$ python -q
>>> import numpy as np
>>> np.set_printoptions(suppress=True, linewidth=140)
>>> rng = np.random.default_rng(3394)
>>> ang = rng.uniform(0, 2 * np.pi, 51)
>>> q, _ = np.linalg.qr(np.array([[0.5, -0.7],
...     [0.0, 0.4],
...     [-0.4, -0.3],
...     [-0.4, -0.9],
...     [-0.8, -0.1],
...     [-1.7, 0.2]]))
>>> W0 = 20 * np.c_[np.cos(ang), np.sin(ang)] @ q.T
>>> W0.round(2)
array([[  4.81,  -4.73,   6.32,  13.42,   6.73,   9.43],
       [  5.44,  -4.97,   6.33,  13.79,   6.45,   8.59],
       [  9.75,  -3.21,  -0.9 ,   3.92,  -5.81, -15.65],
       [-11.9 ,   5.68,  -2.7 , -11.23,   1.7 ,   9.48],
       [ -2.68,  -1.27,   4.86,   6.76,   8.14,  15.99],
       [  3.35,  -4.14,   6.23,  12.44,   7.27,  11.19],
       [ -6.1 ,   5.21,  -6.32, -14.13,  -6.12,  -7.64],
       [ -7.49,   1.58,   2.59,   0.21,   7.15,  16.84],
       [ -3.08,  -1.05,   4.71,   6.29,   8.12,  16.18],
       [ -8.25,   5.89,  -6.06, -14.89,  -4.76,  -4.04],
       [-10.89,   6.33,  -4.9 , -14.4 ,  -1.89,   2.52],
       [  2.38,   1.42,  -4.96,  -7.1 ,  -8.15, -15.84],
       [ -6.44,   5.33,  -6.3 , -14.29,  -5.94,  -7.13],
       [-11.86,   5.5 ,  -2.34, -10.6 ,   2.19,  10.32],
       [ -0.31,  -2.47,   5.57,   9.28,   8.05,  14.55],
       [-11.85,   5.49,  -2.32, -10.56,   2.22,  10.37],
       [  3.3 ,  -4.12,   6.22,  12.4 ,   7.29,  11.24],
       [ 10.44,  -3.79,  -0.2 ,   5.49,  -5.14, -14.83],
       [  1.08,   2.1 ,  -5.37,  -8.51,  -8.11, -15.08],
       [ 11.66,  -5.12,   1.68,   9.36,  -3.04, -11.75],
       [ 10.34,  -3.7 ,  -0.31,   5.25,  -5.25, -14.97],
       [ -6.33,   5.29,  -6.31, -14.24,  -6.  ,  -7.3 ],
       [  4.58,   0.21,  -4.11,  -4.43,  -7.96, -16.71],
       [-11.52,   4.91,  -1.34,  -8.71,   3.45,  12.4 ],
       [ -5.17,   0.13,   3.85,   3.65,   7.86,  16.84],
       [ -9.7 ,   6.22,  -5.61, -14.94,  -3.44,  -0.9 ],
       [ -8.17,   5.87,  -6.07, -14.87,  -4.81,  -4.18],
       [ 10.21,  -6.29,   5.36,  14.8 ,   2.85,  -0.43],
       [  9.9 ,  -6.25,   5.52,  14.9 ,   3.22,   0.41],
       [ 10.46,  -6.32,   5.21,  14.69,   2.53,  -1.13],
       [  3.39,  -4.16,   6.23,  12.47,   7.26,  11.14],
       [ -9.77,   3.23,   0.88,  -3.96,   5.79,  15.63],
       [-11.53,   4.93,  -1.37,  -8.77,   3.41,  12.34],
       [  7.71,  -1.73,  -2.45,   0.15,  -7.06, -16.78],
       [-10.08,   6.28,  -5.43, -14.85,  -3.02,   0.06],
       [  4.99,  -0.03,  -3.93,  -3.88,  -7.89, -16.8 ],
       [ 11.85,  -5.99,   3.41,  12.4 ,  -0.67,  -7.61],
       [  8.02,  -1.94,  -2.24,   0.67,  -6.91, -16.69],
       [ -9.87,   3.31,   0.79,  -4.17,   5.7 ,  15.53],
       [ -1.58,   3.37,  -5.98, -11.03,  -7.75, -12.99],
       [ 11.37,  -6.28,   4.41,  13.83,   0.96,  -4.44],
       [ -3.92,   4.38,  -6.28, -12.84,  -7.08, -10.54],
       [ -5.54,   5.01,  -6.33, -13.85,  -6.41,  -8.45],
       [  9.26,  -6.13,   5.78,  14.98,   3.89,   1.94],
       [ 11.76,  -5.28,   1.95,   9.88,  -2.7 , -11.19],
       [  6.52,  -5.35,   6.3 ,  14.32,   5.9 ,   7.02],
       [-10.79,   4.12,  -0.22,  -6.39,   4.71,  14.26],
       [ 11.66,  -5.12,   1.68,   9.36,  -3.04, -11.75],
       [ 10.55,  -6.32,   5.16,  14.64,   2.41,  -1.39],
       [ 11.4 ,  -4.76,   1.11,   8.25,  -3.72, -12.82],
       [-10.05,   6.27,  -5.45, -14.86,  -3.06,  -0.03]])
>>> # rank 2
>>> np.allclose(W0[:-1].T @ np.linalg.lstsq(W0[:-1].T, W0[-1])[0], W0[-1])
True
>>> np.linalg.lstsq(W0[:-1].T, W0[-1])[2]
np.int32(2)
>>> np.unique(W0.round(6), axis=0).shape
(51, 6)
>>> np.unravel_index(np.abs(W0).argmax(), W0.shape)
(np.int64(24), np.int64(5))
>>> np.linalg.matrix_rank(W0)
np.int64(2)
>>> np.round(W0.mean(axis=0), 2) + 0
array([ 0.22, -0.05, -0.07,  0.  , -0.2 , -0.49])
>>> U, s, Vh = np.linalg.svd(W0)
>>> V = Vh[:(s > 1e-8).sum()]
>>> x0 = W0[50] + -3 * W0[2] + rng.integers(2) * np.eye(6)[1]
>>> x0.round(2)
array([-39.29,  15.9 ,  -2.76, -26.61,  14.36,  46.91])
>>> np.linalg.matrix_rank(np.vstack([W0, x0]))
np.int64(2)
>>> np.round(V.T @ V, 2)
array([[ 0.35, -0.17,  0.09,  0.34, -0.04, -0.27],
       [-0.17,  0.1 , -0.08, -0.23, -0.03,  0.04],
       [ 0.09, -0.08,  0.1 ,  0.22,  0.1 ,  0.14],
       [ 0.34, -0.23,  0.22,  0.56,  0.15,  0.08],
       [-0.04, -0.03,  0.1 ,  0.15,  0.17,  0.32],
       [-0.27,  0.04,  0.14,  0.08,  0.32,  0.72]])
>>> np.allclose(V.T @ V @ x0, x0)
True
